% ipython --no-banner

In [1]: import numpy as np

In [2]: np.set_printoptions(precision=4, suppress=True, linewidth=140, legacy="1.25")

In [3]: A = np.diag(np.array([-1, -2, -3, 1, -1, 0, -3, 0, 3, -1, 0]))

In [4]: A
Out[4]: 
array([[-1,  0,  0,  0,  0,  0,  0,  0,  0,  0,  0],
       [ 0, -2,  0,  0,  0,  0,  0,  0,  0,  0,  0],
       [ 0,  0, -3,  0,  0,  0,  0,  0,  0,  0,  0],
       [ 0,  0,  0,  1,  0,  0,  0,  0,  0,  0,  0],
       [ 0,  0,  0,  0, -1,  0,  0,  0,  0,  0,  0],
       [ 0,  0,  0,  0,  0,  0,  0,  0,  0,  0,  0],
       [ 0,  0,  0,  0,  0,  0, -3,  0,  0,  0,  0],
       [ 0,  0,  0,  0,  0,  0,  0,  0,  0,  0,  0],
       [ 0,  0,  0,  0,  0,  0,  0,  0,  3,  0,  0],
       [ 0,  0,  0,  0,  0,  0,  0,  0,  0, -1,  0],
       [ 0,  0,  0,  0,  0,  0,  0,  0,  0,  0,  0]])

In [5]: np.abs(np.diag(np.linalg.qr(A)[1])) > 1e-9
Out[5]: array([ True,  True,  True,  True,  True, False,  True, False,  True,  True, False])

In [6]: round(np.trace(np.linalg.pinv(A) @ A), 4)
Out[6]: 8.0

In [7]: np.unique(A.round(6), axis=0).shape
Out[7]: (9, 11)

In [8]: def softmax(z):
   ...:     e = np.exp(z - z.max(axis=-1, keepdims=True))
   ...:     return e / e.sum(axis=-1, keepdims=True)
   ...: 

In [9]: np.round(softmax(10 * A[3]), 4) + 0
Out[9]: array([0.    , 0.    , 0.    , 0.9995, 0.    , 0.    , 0.    , 0.    , 0.    , 0.    , 0.    ])

In [10]: softmax(A).sum(axis=1)
Out[10]: array([1., 1., 1., 1., 1., 1., 1., 1., 1., 1., 1.])

In [11]: softmax(A[3])
Out[11]: array([0.0786, 0.0786, 0.0786, 0.2137, 0.0786, 0.0786, 0.0786, 0.0786, 0.0786, 0.0786, 0.0786])

In [12]: att = A @ A.T / np.sqrt(11)

In [13]: softmax(att)[3] @ A
Out[13]: array([-0.0881, -0.1762, -0.2643,  0.1191, -0.0881,  0.    , -0.2643,  0.    ,  0.2643, -0.0881,  0.    ])

In [14]: softmax(att).round(6).argmax(axis=1)
Out[14]: array([0, 1, 2, 3, 4, 0, 6, 0, 8, 9, 0])

In [15]: softmax(att)
Out[15]: 
array([[0.1191, 0.0881, 0.0881, 0.0881, 0.0881, 0.0881, 0.0881, 0.0881, 0.0881, 0.0881, 0.0881],
       [0.075 , 0.2504, 0.075 , 0.075 , 0.075 , 0.075 , 0.075 , 0.075 , 0.075 , 0.075 , 0.075 ],
       [0.0399, 0.0399, 0.6013, 0.0399, 0.0399, 0.0399, 0.0399, 0.0399, 0.0399, 0.0399, 0.0399],
       [0.0881, 0.0881, 0.0881, 0.1191, 0.0881, 0.0881, 0.0881, 0.0881, 0.0881, 0.0881, 0.0881],
       [0.0881, 0.0881, 0.0881, 0.0881, 0.1191, 0.0881, 0.0881, 0.0881, 0.0881, 0.0881, 0.0881],
       [0.0909, 0.0909, 0.0909, 0.0909, 0.0909, 0.0909, 0.0909, 0.0909, 0.0909, 0.0909, 0.0909],
       [0.0399, 0.0399, 0.0399, 0.0399, 0.0399, 0.0399, 0.6013, 0.0399, 0.0399, 0.0399, 0.0399],
       [0.0909, 0.0909, 0.0909, 0.0909, 0.0909, 0.0909, 0.0909, 0.0909, 0.0909, 0.0909, 0.0909],
       [0.0399, 0.0399, 0.0399, 0.0399, 0.0399, 0.0399, 0.0399, 0.0399, 0.6013, 0.0399, 0.0399],
       [0.0881, 0.0881, 0.0881, 0.0881, 0.0881, 0.0881, 0.0881, 0.0881, 0.0881, 0.1191, 0.0881],
       [0.0909, 0.0909, 0.0909, 0.0909, 0.0909, 0.0909, 0.0909, 0.0909, 0.0909, 0.0909, 0.0909]])

In [16]: vals, vecs = np.linalg.eigh(A)

In [17]: vals.sum(), np.trace(A)
Out[17]: (-7.0, -7)

In [18]: np.linalg.eigvalsh(A + -2 * np.eye(11))
Out[18]: array([-5., -5., -4., -3., -3., -3., -2., -2., -2., -1.,  1.])

In [19]: vals
Out[19]: array([-3., -3., -2., -1., -1., -1.,  0.,  0.,  0.,  1.,  3.])

In [20]: vecs.T @ A @ vecs
Out[20]: 
array([[-3.,  0.,  0.,  0.,  0.,  0.,  0.,  0.,  0.,  0.,  0.],
       [ 0., -3.,  0.,  0.,  0.,  0.,  0.,  0.,  0.,  0.,  0.],
       [ 0.,  0., -2.,  0.,  0.,  0.,  0.,  0.,  0.,  0.,  0.],
       [ 0.,  0.,  0., -1.,  0.,  0.,  0.,  0.,  0.,  0.,  0.],
       [ 0.,  0.,  0.,  0., -1.,  0.,  0.,  0.,  0.,  0.,  0.],
       [ 0.,  0.,  0.,  0.,  0., -1.,  0.,  0.,  0.,  0.,  0.],
       [ 0.,  0.,  0.,  0.,  0.,  0.,  0.,  0.,  0.,  0.,  0.],
       [ 0.,  0.,  0.,  0.,  0.,  0.,  0.,  0.,  0.,  0.,  0.],
       [ 0.,  0.,  0.,  0.,  0.,  0.,  0.,  0.,  0.,  0.,  0.],
       [ 0.,  0.,  0.,  0.,  0.,  0.,  0.,  0.,  0.,  1.,  0.],
       [ 0.,  0.,  0.,  0.,  0.,  0.,  0.,  0.,  0.,  0.,  3.]])
